>>> import numpy as np
>>> from numpy import linalg as LA
>>> np.set_printoptions(suppress=True, linewidth=100)
>>> E = np.load("case2.npy")
>>> print(E)
[[1.   0.5  0.25 0.12 0.06]
 [0.5  1.   0.5  0.25 0.12]
 [0.25 0.5  1.   0.5  0.25]
 [0.12 0.25 0.5  1.   0.5 ]
 [0.06 0.12 0.25 0.5  1.  ]]
>>> vals, evecs = LA.eig(E)
>>> print(np.round(np.sort(LA.eigvals(LA.inv(E))), 2))
[0.44 0.81 1.45 2.21 2.76]
>>> vals, evecs = LA.eigh(E)
>>> x = np.array([2, 1, 0, 0, 1])
>>> print(np.round(evecs * np.sqrt(vals) @ evecs.T, 2))
[[0.96 0.25 0.09 0.04 0.02]
 [0.25 0.93 0.24 0.09 0.04]
 [0.09 0.24 0.93 0.24 0.09]
 [0.04 0.09 0.24 0.93 0.25]
 [0.02 0.04 0.09 0.25 0.96]]
>>> print(np.abs(E).sum(axis=1).max(), round(float(np.abs(vals).max()), 2))
2.5 2.26
>>> print(np.round(evecs * np.maximum(vals, 0) @ evecs.T, 2))
[[1.   0.5  0.25 0.12 0.06]
 [0.5  1.   0.5  0.25 0.12]
 [0.25 0.5  1.   0.5  0.25]
 [0.12 0.25 0.5  1.   0.5 ]
 [0.06 0.12 0.25 0.5  1.  ]]
>>> print(np.round(evecs * np.abs(vals) @ evecs.T, 2))
[[1.   0.5  0.25 0.12 0.06]
 [0.5  1.   0.5  0.25 0.12]
 [0.25 0.5  1.   0.5  0.25]
 [0.12 0.25 0.5  1.   0.5 ]
 [0.06 0.12 0.25 0.5  1.  ]]
>>> Lm = LA.cholesky(E)
>>> print(LA.eigvalsh(E).min() > 0)
True
>>> print(round(float(np.prod(np.diag(Lm)) ** 2), 2), np.round(LA.det(E), 2))
0.32 0.32
>>> print(Lm.round(2))
[[1.   0.   0.   0.   0.  ]
 [0.5  0.87 0.   0.   0.  ]
 [0.25 0.43 0.87 0.   0.  ]
 [0.12 0.22 0.43 0.87 0.  ]
 [0.06 0.1  0.22 0.43 0.87]]
>>> print(np.round(np.diag(Lm) ** 2, 2))
[1.   0.75 0.75 0.75 0.75]
>>> print(LA.matrix_rank(Lm - Lm[0, 0] * np.eye(5)))
4
>>> print(np.round(np.sort(LA.eigvals(Lm)), 2))
[0.87 0.87 0.87 0.87 1.  ]
>>> print([int(LA.matrix_rank(LA.matrix_power(Lm, p))) for p in range(1, 6)])
[5, 5, 5, 5, 5]
